>>> import numpy as np
>>> np.set_printoptions(suppress=True, linewidth=100)
>>> E = np.load("sample9.npy")
>>> E.round(2)
array([[-19.05,  -4.44,   4.15],
       [ 11.43,  16.39,   0.77],
       [-16.83,   8.53,   6.63],
       [ 18.75,   5.87,  -3.73],
       [  5.05,  19.09,   3.15],
       [-15.92, -12.01,   1.5 ],
       [ 11.58,  16.29,   0.7 ],
       [-17.1 , -10.13,   2.27],
       [  7.65, -17.4 ,  -6.22],
       [-19.08,   1.97,   5.68],
       [ 12.96, -13.64,  -6.78],
       [ 16.98,  -8.25,  -6.6 ],
       [  7.53, -17.46,  -6.2 ]])
>>> np.linalg.matrix_rank(E, rtol=0.1)
np.int64(2)
>>> [round(float(x), 2) for x in np.linalg.svd(E, compute_uv=False)[:3]]
[54.59, 47.12, 0.0]
>>> np.linalg.cond(E) > 100
np.True_
>>> Xs = E - E.mean(axis=0)
>>> left, s, Vt = np.linalg.svd(Xs, full_matrices=False)
>>> np.round(s ** 2 / (s ** 2).sum(), 2) + 0
array([0.58, 0.42, 0.  ])
>>> round((s ** 2).sum() ** 2 / (s ** 4).sum(), 2)
np.float64(1.96)
>>> np.round(Vt[0] * np.sign(Vt[0, np.abs(Vt[0]).argmax()]), 2)
array([ 0.96,  0.2 , -0.21])
>>> np.abs(Vt[0]).argmax()
np.int64(0)
>>> np.abs(left[:, 0]).argmax()
np.int64(0)
>>> s.round(2) + 0
array([54.59, 46.9 ,  0.  ])
>>> np.searchsorted(np.cumsum(s ** 2) / (s ** 2).sum(), 0.9) + 1
np.int64(2)
>>> lab = E[:, 1] > np.median(E[:, 1])
>>> f = E[lab].mean(axis=0) - E[~lab].mean(axis=0)
>>> ((E - E.mean(axis=0)) @ f > 0).astype(int)
array([0, 1, 1, 1, 1, 0, 1, 0, 0, 1, 0, 0, 0])
>>> f.round(2)
array([ 2.81, 23.26,  4.75])
>>> (((E - E.mean(axis=0)) @ f > 0) == lab).mean()
np.float64(1.0)
>>> left, s, Vt = np.linalg.svd(E)
>>> V = Vt[:(s > 1e-8).sum()]
>>> rng = np.random.default_rng(912475)
>>> x0 = E[2] + -3 * E[0] + rng.integers(2) * np.eye(3)[2]
>>> x0.round(2)
array([40.32, 21.86, -4.83])
>>> np.linalg.matrix_rank(np.vstack([E, x0]))
np.int64(3)
>>> np.allclose(V.T @ V @ x0, x0)
False
